$ python3 -q
>>> import numpy as np
>>> from numpy import linalg as LA
>>> np.set_printoptions(suppress=True, linewidth=120)
>>> rnd = lambda a: np.round(a, 3) + 0
>>> W0 = np.load("block10.npy")
>>> W0
array([[ 0.5, -0.4,  1.9,  0.7, -1.4, -0.4,  1.9,  0.7, -0.1, -0.8, -0.3,  0.3],
       [ 0.1,  0.7,  0.1, -1.4, -0.1, -0.4,  0.4, -0.9,  1.8, -0.8,  0.9,  0.1],
       [ 0.5, -0.8,  1.8,  0.5, -1.9, -0.1, -0.3,  2.3,  0.9,  1.8,  1.3,  0.6],
       [ 2. , -0.5, -0.3, -0.9,  1.3, -0.8, -0.1,  0.2,  1.1,  0. ,  1.1, -1.5],
       [ 0.3,  0.4, -0.4, -0.5,  2. , -0.4,  3.2,  1.7,  0.8,  0.1, -0.5, -1. ],
       [-0.7,  0.7, -2.5,  2. , -1. , -0.4,  1.2,  1.1, -0.4, -0.8, -0.3, -2.2],
       [ 1. , -0.1, -0.2,  0.3,  2.6, -0.8,  1.3, -0.3, -0.4, -0.4,  0.3, -2.9],
       [-0.7,  0.4, -1.3,  0.9,  0.1, -1.1,  1.5, -0.8, -1.3,  0. , -2.3,  0.4],
       [-0.5, -1.3,  0.1, -1.5,  0.6,  1.1, -1.5, -0.5,  0.9,  0.5, -1.2, -0.5],
       [-0.6, -0.4, -0.2,  0.6,  1.4,  0.4, -0.8, -0.7,  0.6,  1. , -0.7, -0.1],
       [ 0.4,  0.3, -0.3, -0.1, -0.5, -0.3,  1.5, -1.4, -1.9,  0.2,  0.1,  0.8],
       [-1.1,  1. ,  0.2,  0.6,  0.7, -0.8, -0.6, -1.4,  0.5,  1.7, -0.7,  1.8],
       [-0.4,  0. , -0.4,  0.1,  1.5, -0.1, -0.4,  0.5,  1. , -0.1,  0.8,  0.9],
       [ 0.4,  1. ,  0.6,  0. ,  1.5,  0.1, -1.7,  1.1,  0.4,  0.3, -0.6,  2.2],
       [ 0.7, -0.7,  0.6, -0.2,  1.5, -0.8,  1.7, -1. ,  1.7, -1.1,  0.6,  1.6],
       [ 0.2, -1. , -0.7,  0.8, -0.1, -0.8,  1.2,  0.4, -1.3, -1.9,  1. ,  0.6]])
>>> Q, V = LA.qr(W0[:, :9])[0], LA.qr(W0[:, 9:])[0]
>>> sv = LA.svd(Q.T @ V, compute_uv=False)
>>> rnd(LA.norm(Q @ Q.T - V @ V.T, 2))
np.float64(1.0)
>>> (sv > 0.9).sum()
np.int64(0)
>>> proj = W0 @ LA.solve(W0.T @ W0, W0.T)
>>> rnd(LA.eigvalsh(proj))
array([0., 0., 0., 0., 1., 1., 1., 1., 1., 1., 1., 1., 1., 1., 1., 1.])
>>> LA.matrix_rank(np.eye(16) - proj)
np.int64(4)
>>> np.allclose(proj @ proj, proj)
True
>>> vec = np.array([1, 1, 3, 3, 1, 1, 3, 3, 2, 3, 1, 2])
>>> y = W0 @ vec
>>> rnd(LA.pinv(W0) @ W0)
array([[1., 0., 0., 0., 0., 0., 0., 0., 0., 0., 0., 0.],
       [0., 1., 0., 0., 0., 0., 0., 0., 0., 0., 0., 0.],
       [0., 0., 1., 0., 0., 0., 0., 0., 0., 0., 0., 0.],
       [0., 0., 0., 1., 0., 0., 0., 0., 0., 0., 0., 0.],
       [0., 0., 0., 0., 1., 0., 0., 0., 0., 0., 0., 0.],
       [0., 0., 0., 0., 0., 1., 0., 0., 0., 0., 0., 0.],
       [0., 0., 0., 0., 0., 0., 1., 0., 0., 0., 0., 0.],
       [0., 0., 0., 0., 0., 0., 0., 1., 0., 0., 0., 0.],
       [0., 0., 0., 0., 0., 0., 0., 0., 1., 0., 0., 0.],
       [0., 0., 0., 0., 0., 0., 0., 0., 0., 1., 0., 0.],
       [0., 0., 0., 0., 0., 0., 0., 0., 0., 0., 1., 0.],
       [0., 0., 0., 0., 0., 0., 0., 0., 0., 0., 0., 1.]])
>>> rng = np.random.default_rng(899)
>>> y = y + 0.3 * rng.normal(size=16)
>>> rnd(y)
array([11.522, -2.343, 20.061, -1.054, 13.534, -3.359, -1.91 , -4.507, -8.592,  0.624, -2.317,  5.316,  4.413,  8.145,
        7.935, -2.593])
>>> b, *_ = LA.lstsq(W0, y)
>>> rnd(W0.T @ (y - W0 @ b))
array([0., 0., 0., 0., 0., 0., 0., 0., 0., 0., 0., 0.])
>>> [round(float(LA.norm(LA.solve(W0.T @ W0 + lam * np.eye(12), W0.T @ y))), 2) for lam in (0, 1, 10, 100)]
[7.45, 6.7, 4.6, 1.24]
>>> out = np.array([[3, 3, 1],
...     [0, 2, 0],
...     [2, 1, 2],
...     [2, 1, 1],
...     [1, 1, 0],
...     [3, 3, 3],
...     [0, 3, 1],
...     [0, 2, 2],
...     [2, 1, 0],
...     [3, 2, 1],
...     [1, 1, 3],
...     [3, 0, 0]])
>>> np.vstack([W0, out.T]).shape
(19, 12)
>>> out = np.c_[W0[:, :4] @ np.array([[0, -2, 5, -5], [4, 4, 1, 2], [-4, 0, -1, -5], [5, 0, -1, 3]]), np.array([0, -1, 1, 0, -1, -1, -2, 1, -2, 0, 2, -1, -1, -2, 2, 0])]
>>> rnd(out)
array([[ -5.7,  -2.6,  -0.5, -10.7,   0. ],
       [ -4.6,   2.6,   2.5,  -3.8,  -1. ],
       [ -7.9,  -4.2,  -0.6, -11.6,   1. ],
       [ -5.3,  -6. ,  10.7, -12.2,   0. ],
       [  0.7,   1. ,   2.8,  -0.2,  -1. ],
       [ 22.8,   4.2,  -2.3,  23.4,  -1. ],
       [  1.9,  -2.4,   4.8,  -3.3,  -2. ],
       [ 11.3,   3. ,  -2.7,  13.5,   1. ],
       [-13.1,  -4.2,  -2.4,  -5.1,  -2. ],
       [  2.2,  -0.4,  -3.8,   5. ,   0. ],
       [  1.9,   0.4,   2.7,  -0.2,   2. ],
       [  6.2,   6.2,  -5.3,   8.3,  -1. ],
       [  2.1,   0.8,  -1.7,   4.3,  -1. ],
       [  1.6,   3.2,   2.4,  -3. ,  -2. ],
       [ -6.2,  -4.2,   2.4,  -8.5,   2. ],
       [  2.8,  -4.4,  -0.1,   2.9,   0. ]])
>>> rnd(LA.norm(out - W0 @ LA.lstsq(W0, out)[0], axis=0))
array([0.   , 0.   , 0.   , 0.   , 2.303])
>>> rnd(LA.norm(LA.qr(W0)[0].T @ out, axis=0) ** 2 / ((out ** 2).sum(axis=0) + 1e-12))
array([1.   , 1.   , 1.   , 1.   , 0.804])
>>> rnd(LA.lstsq(W0, out[:, 0])[0])
array([ 0.,  4., -4.,  5.,  0.,  0.,  0.,  0.,  0.,  0.,  0.,  0.])
>>> LA.matrix_rank(out)
np.int64(5)
